$ python -q
>>> import numpy as np
>>> import numpy.linalg as la
>>> np.set_printoptions(precision=3, suppress=True, linewidth=140, sign=" ")
>>> cent = np.sign(np.array([[1, 2, 0, -2], [-1, 0, 0, 0], [2, 2, 1, 2], [1, -2, 1, 1]]))
>>> B = (np.tril(cent, -1) + np.eye(4)) @ (np.triu(cent, 1) + np.eye(4))
>>> ev = np.array([1, 8, 6, 8])
>>> E = np.rint(B * ev @ la.inv(B)) + 0
>>> E
array([[-6., -7.,  7., -7.],
       [14., 15., -7.,  7.],
       [-6., -1., 11., -5.],
       [-6., -1.,  3.,  3.]])
>>> rng = np.random.default_rng(3937)
>>> idx = rng.permutation(4)
>>> B = E[:, idx] * rng.choice([-1, 1], 4)
>>> print(B)
[[ -7.   6.   7.   7.]
 [ 15. -14.  -7.  -7.]
 [ -1.   6.   5.  11.]
 [ -1.   6.  -3.   3.]]
>>> left, _, VT = la.svd(E.T @ B)
>>> idx
array([ 1,  0,  3,  2])
>>> np.round(left @ VT, 3) + 0
array([[ 0., -1.,  0.,  0.],
       [ 1.,  0.,  0.,  0.],
       [ 0.,  0.,  0.,  1.],
       [ 0.,  0., -1.,  0.]])
>>> ev, evecs = la.eig(E)
>>> np.round(E @ evecs[:, 0] - ev[0] * evecs[:, 0], 3) + 0
array([ 0.,  0.,  0.,  0.])
>>> ev
array([ 1.,  6.,  8.,  8.])
>>> np.sort(la.eigvals(E @ E))
array([  1.,  36.,  64.,  64.])
>>> B = la.inv(E)
>>> round(float(la.slogdet(E)[0]), 3)
1.0
>>> B
array([[ 1.875,  0.875, -0.875,  0.875],
       [-1.75 , -0.75 ,  0.875, -0.875],
       [ 1.583,  0.75 , -0.667,  0.833],
       [ 1.583,  0.75 , -0.792,  0.958]])
>>> np.round(la.cond(E), 3)
np.float64(126.767)
>>> print(la.det(E) * B)
[[ 720.  336. -336.  336.]
 [-672. -288.  336. -336.]
 [ 608.  288. -256.  320.]
 [ 608.  288. -304.  368.]]
>>> np.round(E @ B, 3) + 0
array([[ 1.,  0.,  0.,  0.],
       [ 0.,  1.,  0.,  0.],
       [ 0.,  0.,  1.,  0.],
       [ 0.,  0.,  0.,  1.]])
>>> la.inv(B)
array([[-6., -7.,  7., -7.],
       [14., 15., -7.,  7.],
       [-6., -1., 11., -5.],
       [-6., -1.,  3.,  3.]])
>>> round(la.det(E) * la.det(B), 3)
np.float64(1.0)
>>> q, R = la.qr(B)
>>> np.trace(q @ q.T)
np.float64(4.0)
>>> print(round(float(abs(R[0, 0])), 3), round(float(la.norm(B[:, 0])), 3))
3.405 3.405
>>> np.abs(np.diag(R))
array([ 3.405,  0.064,  0.088,  0.135])
>>> W0 = np.loadtxt("dump.csv", delimiter=",")
>>> W0
array([[-80.,   2.,   3.,   0.],
       [  1., -39.,   0.,   3.],
       [  1.,   1., -68.,   3.],
       [  2.,   0.,   0., -29.]])
>>> np.kron(np.eye(2, dtype=int), W0)
array([[-80.,   2.,   3.,   0.,  -0.,   0.,   0.,   0.],
       [  1., -39.,   0.,   3.,   0.,  -0.,   0.,   0.],
       [  1.,   1., -68.,   3.,   0.,   0.,  -0.,   0.],
       [  2.,   0.,   0., -29.,   0.,   0.,   0.,  -0.],
       [ -0.,   0.,   0.,   0., -80.,   2.,   3.,   0.],
       [  0.,  -0.,   0.,   0.,   1., -39.,   0.,   3.],
       [  0.,   0.,  -0.,   0.,   1.,   1., -68.,   3.],
       [  0.,   0.,   0.,  -0.,   2.,   0.,   0., -29.]])
>>> np.einsum("ii->", W0)
np.float64(-216.0)
>>> la.eigvals(W0)
array([-80.254, -67.8  , -28.966, -38.98 ])
>>> idx = rng.permutation(4)
>>> idx
array([ 0,  3,  2,  1])
>>> B = W0[idx][:, idx]
>>> print(np.allclose(B, W0))
False
>>> print(np.trace(B))
-216.0
>>> np.diag(B)
array([-80., -29., -68., -39.])
>>> print(B)
[[-80.   0.   3.   2.]
 [  2. -29.   0.   0.]
 [  1.   3. -68.   1.]
 [  1.   3.   0. -39.]]
>>> B = np.array([[-1, 0], [1, -2]])
>>> cent = np.kron(B, E)
>>> la.matrix_rank(cent)
np.int64(8)
>>> print(W0.mean(axis=0))
[-19.    -9.   -16.25  -5.75]
>>> np.unravel_index(np.abs(W0).argmax(), W0.shape)
(np.int64(0), np.int64(0))
>>> la.svd(W0, compute_uv=False)
array([ 80.405,  67.789,  39.209,  28.748])
>>> W0.sum(axis=1)
array([-75., -35., -63., -27.])
>>> np.count_nonzero(W0)
np.int64(12)
>>> W0[4]
Traceback (most recent call last):
  File "<python-input-51>", line 1, in <module>
    W0[4]
    ~~^^^
IndexError: index 4 is out of bounds for axis 0 with size 4
>>> round(float(la.norm(W0)), 3)
115.862
>>> np.abs(W0).max()
np.float64(80.0)
>>> W0.sum(axis=0)
array([-76., -36., -65., -23.])
>>> print(np.diff(W0, axis=0))
[[ 81. -41.  -3.   3.]
 [  0.  40. -68.   0.]
 [  1.  -1.  68. -32.]]
